$ python3 -q
>>> import numpy as np
>>> import numpy.linalg as la
>>> np.set_printoptions(precision=4, suppress=True, linewidth=100)
>>> m1 = np.load("w.npy")
>>> m1
array([[3., 1., 1., 1., 1., 1., 1.],
       [1., 3., 1., 1., 1., 1., 1.],
       [1., 1., 3., 1., 1., 1., 1.],
       [1., 1., 1., 3., 1., 1., 1.],
       [1., 1., 1., 1., 3., 1., 1.],
       [1., 1., 1., 1., 1., 3., 1.],
       [1., 1., 1., 1., 1., 1., 3.]])
>>> # symmetric, so the eigenvalues are real
>>> np.sort(np.abs(la.eigvals(m1)))
array([2., 2., 2., 2., 2., 2., 9.])
>>> np.trace(m1)
np.float64(21.0)
>>> np.allclose(m1 @ m1.T, m1.T @ m1)
True
>>> round(la.det(m1), 4)
np.float64(576.0)
>>> round(np.abs(la.eigvals(m1)).max(), 4)
np.float64(9.0)
>>> (m1 + m1.T) / 2
array([[3., 1., 1., 1., 1., 1., 1.],
       [1., 3., 1., 1., 1., 1., 1.],
       [1., 1., 3., 1., 1., 1., 1.],
       [1., 1., 1., 3., 1., 1., 1.],
       [1., 1., 1., 1., 3., 1., 1.],
       [1., 1., 1., 1., 1., 3., 1.],
       [1., 1., 1., 1., 1., 1., 3.]])
>>> A2 = m1 / np.sqrt((m1 ** 2).mean(axis=1, keepdims=True))
>>> la.matrix_rank(m1 - m1.mean(axis=1, keepdims=True))
np.int64(6)
>>> m1 - m1.mean(axis=1, keepdims=True)
array([[ 1.7143, -0.2857, -0.2857, -0.2857, -0.2857, -0.2857, -0.2857],
       [-0.2857,  1.7143, -0.2857, -0.2857, -0.2857, -0.2857, -0.2857],
       [-0.2857, -0.2857,  1.7143, -0.2857, -0.2857, -0.2857, -0.2857],
       [-0.2857, -0.2857, -0.2857,  1.7143, -0.2857, -0.2857, -0.2857],
       [-0.2857, -0.2857, -0.2857, -0.2857,  1.7143, -0.2857, -0.2857],
       [-0.2857, -0.2857, -0.2857, -0.2857, -0.2857,  1.7143, -0.2857],
       [-0.2857, -0.2857, -0.2857, -0.2857, -0.2857, -0.2857,  1.7143]])
>>> la.norm(A2, axis=1)
array([2.6458, 2.6458, 2.6458, 2.6458, 2.6458, 2.6458, 2.6458])
